>>> import numpy as np
>>> import numpy.linalg as la
>>> np.set_printoptions(suppress=True, linewidth=120)
>>> rng = np.random.default_rng(9470)
>>> X = np.array([[5, 4, 1, 4, 3, 1, 5, 5, 5, 2, 3, 1, 1, 2],
...     [2, 4, 1, 1, 4, 4, 2, 5, 2, 1, 5, 3, 3, 3],
...     [4, 3, 2, 2, 2, 4, 2, 3, 2, 3, 3, 1, 1, 4],
...     [4, 1, 0, 1, 3, 3, 4, 2, 5, 3, 0, 5, 1, 0],
...     [0, 0, 1, 5, 3, 1, 5, 3, 3, 5, 4, 2, 4, 4],
...     [1, 5, 1, 3, 2, 1, 4, 3, 2, 0, 1, 4, 2, 0],
...     [3, 0, 1, 4, 0, 1, 3, 1, 4, 5, 0, 4, 4, 1],
...     [3, 3, 5, 3, 4, 2, 3, 0, 1, 3, 3, 4, 4, 4]]) * (rng.random((8, 14)) < 0.3)
>>> X
array([[0, 0, 0, 0, 0, 1, 5, 0, 0, 0, 0, 1, 0, 0],
       [0, 0, 0, 1, 0, 0, 0, 0, 2, 0, 0, 3, 0, 3],
       [4, 0, 0, 0, 0, 0, 0, 0, 2, 0, 0, 0, 0, 4],
       [0, 0, 0, 1, 0, 0, 0, 0, 0, 0, 0, 5, 1, 0],
       [0, 0, 0, 0, 0, 0, 5, 0, 0, 0, 4, 2, 4, 4],
       [0, 0, 0, 0, 0, 1, 4, 3, 0, 0, 0, 0, 0, 0],
       [0, 0, 0, 0, 0, 0, 0, 1, 0, 0, 0, 0, 4, 0],
       [0, 0, 0, 0, 0, 2, 0, 0, 1, 0, 0, 4, 0, 0]])
>>> def softmax(z):
...     e = np.exp(z - z.max(axis=-1, keepdims=True))
...     return e / e.sum(axis=-1, keepdims=True)
... 
>>> np.round(softmax(X[4] + 4), 3)
array([0.003, 0.003, 0.003, 0.003, 0.003, 0.003, 0.452, 0.003, 0.003, 0.003, 0.166, 0.022, 0.166, 0.166])
>>> np.round(softmax(X[4]), 3)
array([0.003, 0.003, 0.003, 0.003, 0.003, 0.003, 0.452, 0.003, 0.003, 0.003, 0.166, 0.022, 0.166, 0.166])
>>> S = X @ X.T / np.sqrt(14)
>>> softmax(S).round(6).argmax(axis=1)
array([0, 1, 2, 3, 4, 5, 6, 7])
>>> theta = np.radians(60)
>>> R = np.eye(14)
>>> R[2, 2] = R[4, 4] = np.cos(theta)
>>> R[2, 4], R[4, 2] = -np.sin(theta), np.sin(theta)
>>> M2 = X @ R.T
>>> np.abs(M2 - X).max(axis=0)
array([0., 0., 0., 0., 0., 0., 0., 0., 0., 0., 0., 0., 0., 0.])
>>> np.round(la.det(R), 3), np.trace(R)
(np.float64(1.0), np.float64(13.0))
>>> np.allclose(la.norm(X, axis=1), la.norm(M2, axis=1))
True
>>> np.round(la.svd(X, compute_uv=False), 3), np.round(la.svd(M2, compute_uv=False), 3)
(array([10.739,  7.159,  6.311,  5.126,  3.394,  2.167,  1.695,  1.494]), array([10.739,  7.159,  6.311,  5.126,  3.394,  2.167,  1.695,  1.494]))
>>> U, sv, Vh = la.svd(X, full_matrices=False)
>>> sv.round(3)
array([10.739,  7.159,  6.311,  5.126,  3.394,  2.167,  1.695,  1.494])
>>> U.shape, sv.shape, Vh.shape
((8, 8), (8,), (8, 14))
>>> np.round(np.abs(Vh[0]), 3) + 0
array([0.08 , 0.   , 0.   , 0.047, 0.   , 0.09 , 0.61 , 0.086, 0.107, 0.   , 0.287, 0.429, 0.362, 0.441])
>>> round(float(np.sqrt((sv ** 2).sum())), 3), round(float(la.norm(X)), 3)
(15.937, 15.937)
